$ ipython --no-banner

In [1]: import numpy as np

In [2]: import numpy.linalg as la

In [3]: np.set_printoptions(precision=3, suppress=True, linewidth=160)

In [4]: M = np.load("m.npy")

In [5]: M
Out[5]: 
array([[-2.,  1.,  1.,  1.,  1.,  1.],
       [ 1., -2.,  1.,  1.,  1.,  1.],
       [ 1.,  1., -2.,  1.,  1.,  1.],
       [ 1.,  1.,  1., -2.,  1.,  1.],
       [ 1.,  1.,  1.,  1., -2.,  1.],
       [ 1.,  1.,  1.,  1.,  1., -2.]])

In [6]: # equal to its transpose

In [7]: W = np.array([[2, 0], [0, 1], [3, 3], [0, 5], [2, 4], [1, 1]])

In [8]: b = np.array([0, 0])

In [9]: act = np.maximum(M @ W + b, 0)

In [10]: act
Out[10]: 
array([[ 2., 14.],
       [ 8., 11.],
       [ 0.,  5.],
       [ 8.,  0.],
       [ 2.,  2.],
       [ 5., 11.]])

In [11]: print((act > 0).astype(int))
[[1 1]
 [1 1]
 [0 1]
 [1 0]
 [1 1]
 [1 1]]

In [12]: (act > 0).mean(axis=0)
Out[12]: array([0.833, 0.833])

In [13]: cent = np.array([[3, -3, -2], [0, 3, 3]])

In [14]: print(W @ cent)
[[ 6 -6 -4]
 [ 0  3  3]
 [ 9  0  3]
 [ 0 15 15]
 [ 6  6  8]
 [ 3  0  1]]

In [15]: evals, V = la.eigh(M)

In [16]: x0 = np.array([-3, -3, 1, 3, 2, -2])

In [17]: print(np.abs(M).sum(axis=1).max(), np.round(np.abs(evals).max(), 3))
7.0 3.0

In [18]: (np.sign(V[:, -1].round(6)) == np.sign(V[0, -1].round(6))).astype(int)
Out[18]: array([1, 1, 1, 1, 1, 1])

In [19]: round(float(x0 @ M @ x0 / (x0 @ x0)), 3), np.round(evals[0], 3), round(evals[-1], 3)
Out[19]: (-2.889, np.float64(-3.0), np.float64(3.0))

In [20]: Y = np.array([[7, -3, 2],
    ...:     [-2, -3, 9],
    ...:     [1, 3, -7],
    ...:     [5, -1, -8],
    ...:     [-9, 1, -5],
    ...:     [7, 5, -7]])

In [21]: np.einsum("ik,kj->ji", M, Y)
Out[21]: 
array([[-12.,  15.,   6.,  -6.,  36., -12.],
       [ 11.,  11.,  -7.,   5.,  -1., -13.],
       [-22., -43.,   5.,   8.,  -1.,   5.]])

In [22]: np.vstack([M, Y.T]).shape
Out[22]: (9, 6)

In [23]: M @ Y
Out[23]: 
array([[-12.,  11., -22.],
       [ 15.,  11., -43.],
       [  6.,  -7.,   5.],
       [ -6.,   5.,   8.],
       [ 36.,  -1.,  -1.],
       [-12., -13.,   5.]])

In [24]: Y.T @ M.T
Out[24]: 
array([[-12.,  15.,   6.,  -6.,  36., -12.],
       [ 11.,  11.,  -7.,   5.,  -1., -13.],
       [-22., -43.,   5.,   8.,  -1.,   5.]])

In [25]: np.einsum("ik,kj->ij", M, Y)
Out[25]: 
array([[-12.,  11., -22.],
       [ 15.,  11., -43.],
       [  6.,  -7.,   5.],
       [ -6.,   5.,   8.],
       [ 36.,  -1.,  -1.],
       [-12., -13.,   5.]])

In [26]: la.matrix_rank(M @ Y)
Out[26]: np.int64(3)

In [27]: evals, V = la.eigh(M)

In [28]: V @ np.diag(evals) @ V.T
Out[28]: 
array([[-2.,  1.,  1.,  1.,  1.,  1.],
       [ 1., -2.,  1.,  1.,  1.,  1.],
       [ 1.,  1., -2.,  1.,  1.,  1.],
       [ 1.,  1.,  1., -2.,  1.,  1.],
       [ 1.,  1.,  1.,  1., -2.,  1.],
       [ 1.,  1.,  1.,  1.,  1., -2.]])

In [29]: round(float(evals.sum()), 3), np.trace(M)
Out[29]: (-12.0, np.float64(-12.0))

In [30]: np.round(V.T @ M @ V, 3) + 0
Out[30]: 
array([[-3.,  0.,  0.,  0.,  0.,  0.],
       [ 0., -3.,  0.,  0.,  0.,  0.],
       [ 0.,  0., -3.,  0.,  0.,  0.],
       [ 0.,  0.,  0., -3.,  0.,  0.],
       [ 0.,  0.,  0.,  0., -3.,  0.],
       [ 0.,  0.,  0.,  0.,  0.,  3.]])

In [31]: la.eigvalsh(M @ M)
Out[31]: array([9., 9., 9., 9., 9., 9.])

In [32]: la.eigvalsh(M + -2 * np.eye(6))
Out[32]: array([-5., -5., -5., -5., -5.,  1.])

In [33]: la.svd(M, compute_uv=False)
Out[33]: array([3., 3., 3., 3., 3., 3.])

In [34]: np.round(la.eigvalsh(M).min(), 3)
Out[34]: np.float64(-3.0)

In [35]: np.all(la.eigvalsh(M) > 0)
Out[35]: np.False_

In [36]: rng = np.random.default_rng(55)

In [37]: W0 = np.triu(rng.random((7, 7)) < 0.4, 1).astype(int)

In [38]: W0 = W0 + W0.T

In [39]: W0
Out[39]: 
array([[0, 0, 1, 1, 0, 0, 0],
       [0, 0, 0, 1, 0, 1, 1],
       [1, 0, 0, 0, 0, 1, 0],
       [1, 1, 0, 0, 0, 0, 1],
       [0, 0, 0, 0, 0, 0, 1],
       [0, 1, 1, 0, 0, 0, 0],
       [0, 1, 0, 1, 1, 0, 0]])

In [40]: # symmetric, so the eigenvalues are real

In [41]: np.argwhere(np.triu(W0))
Out[41]: 
array([[0, 2],
       [0, 3],
       [1, 3],
       [1, 5],
       [1, 6],
       [2, 5],
       [3, 6],
       [4, 6]])

In [42]: low = np.diag(W0.sum(axis=1)) - W0

In [43]: la.matrix_rank(low)
Out[43]: np.int64(6)

In [44]: low
Out[44]: 
array([[ 2,  0, -1, -1,  0,  0,  0],
       [ 0,  3,  0, -1,  0, -1, -1],
       [-1,  0,  2,  0,  0, -1,  0],
       [-1, -1,  0,  3,  0,  0, -1],
       [ 0,  0,  0,  0,  1,  0, -1],
       [ 0, -1, -1,  0,  0,  2,  0],
       [ 0, -1,  0, -1, -1,  0,  3]])

In [45]: left, sigma, VT = la.svd(low)

In [46]: V = VT[:(sigma > 1e-8).sum()]

In [47]: x0 = low[0] + 2 * low[6] + rng.integers(2) * np.eye(7)[4]

In [48]: x0
Out[48]: array([ 2., -2., -1., -3., -1.,  0.,  6.])

In [49]: print(la.matrix_rank(np.vstack([low, x0])))
7

In [50]: np.allclose(V.T @ V @ x0, x0)
Out[50]: False

In [51]: np.all(la.eigvalsh(W0) > 0)
Out[51]: np.False_

In [52]: [round(float(la.det(W0[:i, :i])), 2) + 0 for i in range(1, 8)]
Out[52]: [0.0, 0.0, 0.0, 1.0, 0.0, 0.0, -2.0]

In [53]: round(la.eigvalsh(W0).min(), 3)
Out[53]: np.float64(-1.846)

In [54]: gram = W0.T @ W0

In [55]: (W0 @ W0.T).shape
Out[55]: (7, 7)

In [56]: np.trace(gram), (W0 ** 2).sum()
Out[56]: (np.int64(16), np.int64(16))

In [57]: evals, V = la.eigh(W0)

In [58]: print(round(float(evals.sum()), 3), np.trace(W0))
-0.0 0

In [59]: np.unique(evals.round(6) + 0, return_counts=True)[1]
Out[59]: array([1, 1, 1, 1, 1, 1, 1])

In [60]: la.eigvalsh(W0 + 2 * np.eye(7))
Out[60]: array([0.154, 0.382, 0.769, 2.272, 2.618, 3.284, 4.521])

In [61]: la.svd(W0, compute_uv=False)
Out[61]: array([2.521, 1.846, 1.618, 1.284, 1.231, 0.618, 0.272])

In [62]: la.eigvalsh(W0 @ W0)
Out[62]: array([0.074, 0.382, 1.516, 1.65 , 2.618, 3.407, 6.354])

In [63]: evals
Out[63]: array([-1.846, -1.618, -1.231,  0.272,  0.618,  1.284,  2.521])

In [64]: np.abs(V[:, -1])
Out[64]: array([0.293, 0.506, 0.232, 0.506, 0.189, 0.293, 0.476])
